$ python3 -q
>>> import numpy as np
>>> import numpy.linalg as la
>>> np.set_printoptions(precision=1, suppress=True, linewidth=160, legacy="1.25")
>>> rd = lambda a: np.round(a, 1) + 0
>>> out = np.array([[-4, -3, 5], [3, 1, 4], [4, 5, -5]])
>>> mat = out - out.T
>>> print(mat)
[[ 0 -6  1]
 [ 6  0 -1]
 [-1  1  0]]
>>> print(np.unique(mat.round(6), axis=0).shape)
(3, 3)
>>> print(la.lstsq(mat[:-1].T, mat[-1])[2])
2
>>> print(np.allclose(mat[:-1].T @ la.lstsq(mat[:-1].T, mat[-1])[0], mat[-1]))
True
>>> rng = np.random.default_rng(684)
>>> labels = rng.permutation(3)
>>> print(labels)
[2 0 1]
>>> out = mat[labels][:, labels]
>>> print(np.trace(out))
0
>>> print(rd(la.det(out)), rd(la.det(mat[labels])))
0.0 0.0
>>> print(np.allclose(out, mat))
False
>>> print(np.diag(out))
[0 0 0]
>>> ang = np.radians(45)
>>> R = np.eye(3)
>>> R[0, 0] = R[2, 2] = np.cos(ang)
>>> R[0, 2], R[2, 0] = -np.sin(ang), np.sin(ang)
>>> print(rd(R))
[[ 0.7  0.  -0.7]
 [ 0.   1.   0. ]
 [ 0.7  0.   0.7]]
>>> out = mat @ R.T
>>> print(np.allclose(la.norm(mat, axis=1), la.norm(out, axis=1)))
True
>>> print(np.allclose(mat @ mat.T, out @ out.T))
True
>>> print(rd(la.svd(mat, compute_uv=False)), rd(la.svd(out, compute_uv=False)))
[6.2 6.2 0. ] [6.2 6.2 0. ]
>>> print(rd(np.abs(out - mat).max(axis=0)))
[1.1 0.  4.5]
>>> out = np.array([[-1, -7, 3], [0, -9, -1], [5, -2, 4]])
>>> print(la.matrix_rank(np.vstack([R, out.T])))
3
>>> print(np.vstack([R, out.T]).shape)
(6, 3)
>>> print(rd(np.einsum("ik,kj->ij", R, out)))
[[-4.2 -3.5 -0.7]
 [ 0.  -9.  -1. ]
 [ 2.8 -6.4  4.9]]
>>> print(la.matrix_rank(R @ out))
3
>>> print(rd(np.einsum("ik,kj->ji", R, out)))
[[-4.2  0.   2.8]
 [-3.5 -9.  -6.4]
 [-0.7 -1.   4.9]]
>>> print(rd(np.einsum("ij->j", R)))
[1.4 1.  0. ]
>>> la.determinant(mat)
Traceback (most recent call last):
  File "<python-input-35>", line 1, in <module>
    la.determinant(mat)
    ^^^^^^^^^^^^^^
AttributeError: module 'numpy.linalg' has no attribute 'determinant'
>>> print(np.allclose(mat @ mat.T, mat.T @ mat))
True
>>> print((mat - mat.T) / 2)
[[ 0. -6.  1.]
 [ 6.  0. -1.]
 [-1.  1.  0.]]
>>> r0 = np.array([9, 4, 9, 1])
>>> g = np.array([2, 2, 1, 3, 0, 1])
>>> data = np.outer(r0, g)
>>> print(data)
[[18 18  9 27  0  9]
 [ 8  8  4 12  0  4]
 [18 18  9 27  0  9]
 [ 2  2  1  3  0  1]]
>>> U, sigma, vt = la.svd(data)
>>> V = vt[:(sigma > 1e-8).sum()]
>>> x = data[0] + -1 * data[3] + rng.integers(2) * np.eye(6)[5]
>>> print(x)
[16. 16.  8. 24.  0.  8.]
>>> print(np.allclose(V.T @ V @ x, x))
True
>>> print(rd(np.trace(la.pinv(data) @ data)))
1.0
>>> print(np.abs(np.diag(la.qr(data)[1])) > 1e-9)
[ True False False False]
>>> print(la.lstsq(data[:-1].T, data[-1])[2])
1
>>> print(rd(data @ la.pinv(data) @ data))
[[18. 18.  9. 27.  0.  9.]
 [ 8.  8.  4. 12.  0.  4.]
 [18. 18.  9. 27.  0.  9.]
 [ 2.  2.  1.  3.  0.  1.]]
>>> print(np.allclose(data[:-1].T @ la.lstsq(data[:-1].T, data[-1])[0], data[-1]))
True
